$ python3 -q
>>> import numpy as np
>>> from numpy import linalg as LA
>>> np.set_printoptions(suppress=True, linewidth=200)
>>> tidy = lambda a: np.round(a, 1) + 0
>>> J = np.array([[0.0, 0.0, 0.0, -1.0],
...     [0.0, 0.0, 0.0, 1.0],
...     [0.0, 0.0, 0.0, -2.0],
...     [-1.0, 1.0, -2.0, 0.0]])
>>> ev, evecs = LA.eigh(J)
>>> vec = np.array([-1, 2, -3, 2])
>>> vec @ J @ vec / (vec @ vec), tidy(ev[0]), tidy(ev[-1])
(np.float64(2.0), np.float64(-2.4), np.float64(2.4))
>>> tidy(LA.eigvalsh(J[1:, 1:]))
array([-2.2,  0. ,  2.2])
>>> np.abs(J).sum(axis=1).max(), tidy(np.abs(ev).max())
(np.float64(4.0), np.float64(2.4))
>>> arr = np.load("mat.npy")
>>> arr
array([[  1,  -8,   6,   9,   7,  -9],
       [ -5,  -8,   6,  12,  15, -13],
       [  1, -10,  -1,  11,  11, -14],
       [ -2, -19,  -3,  20,   4, -23],
       [-11, -24,  -1,  15,   6, -22],
       [-18, -26,   1,  13,   1, -18],
       [-18, -20,   5,  21,   1, -17],
       [-21, -29,  14,  21,  -6, -15],
       [-17, -25,  14,  17,  -2, -24],
       [-10, -23,  15,  23,  -2, -23],
       [-12, -24,  21,  17,   5, -29],
       [-18, -30,  16,  18,  10, -30],
       [-15, -37,  22,  25,   7, -21],
       [-16, -40,  21,  33,   0, -19],
       [-22, -35,  20,  38,   2, -22],
       [-22, -42,  27,  42,   0, -15],
       [-29, -33,  32,  49,  -4,  -6],
       [-36, -24,  27,  56,  -8, -13],
       [-29, -15,  29,  62, -12, -17],
       [-38, -15,  32,  71, -11, -22],
       [-41, -18,  35,  79, -13, -29],
       [-42, -18,  34,  77,  -8, -31],
       [-35, -15,  31,  73,  -7, -40],
       [-43, -24,  31,  72,  -9, -43],
       [-36, -33,  28,  81, -13, -36],
       [-41, -26,  32,  84,  -4, -43]])
>>> Xs = arr - arr.mean(axis=0)
>>> evecs = LA.svd(Xs)[2][:1]
>>> other = Xs - Xs @ evecs.T @ evecs
>>> LA.norm(other, axis=1).round(6).argmax()
np.int64(16)
>>> tidy(np.diag(evecs.T @ evecs))
array([0.2, 0. , 0.1, 0.6, 0. , 0. ])
>>> tidy(other.std(axis=0))
array([4. , 9.1, 5.3, 3.2, 4.1, 7.8])
>>> tidy((Xs @ evecs.T).std(axis=0))
array([32.1])
>>> E = np.load("run8.npy")
>>> E
array([[ 0,  0,  0,  4,  0],
       [ 0,  0, -5,  0,  0],
       [ 0,  0,  0,  0,  5],
       [-2,  0,  0,  0,  0],
       [ 0, -2,  0,  0,  0]])
>>> f = np.array([3, 1, 3, 3, 3])
>>> other = E + np.outer(f, np.eye(5)[4])
>>> tidy(LA.det(other) / LA.det(E)), tidy(1 + LA.solve(E, f)[4])
(np.float64(1.6), np.float64(1.6))
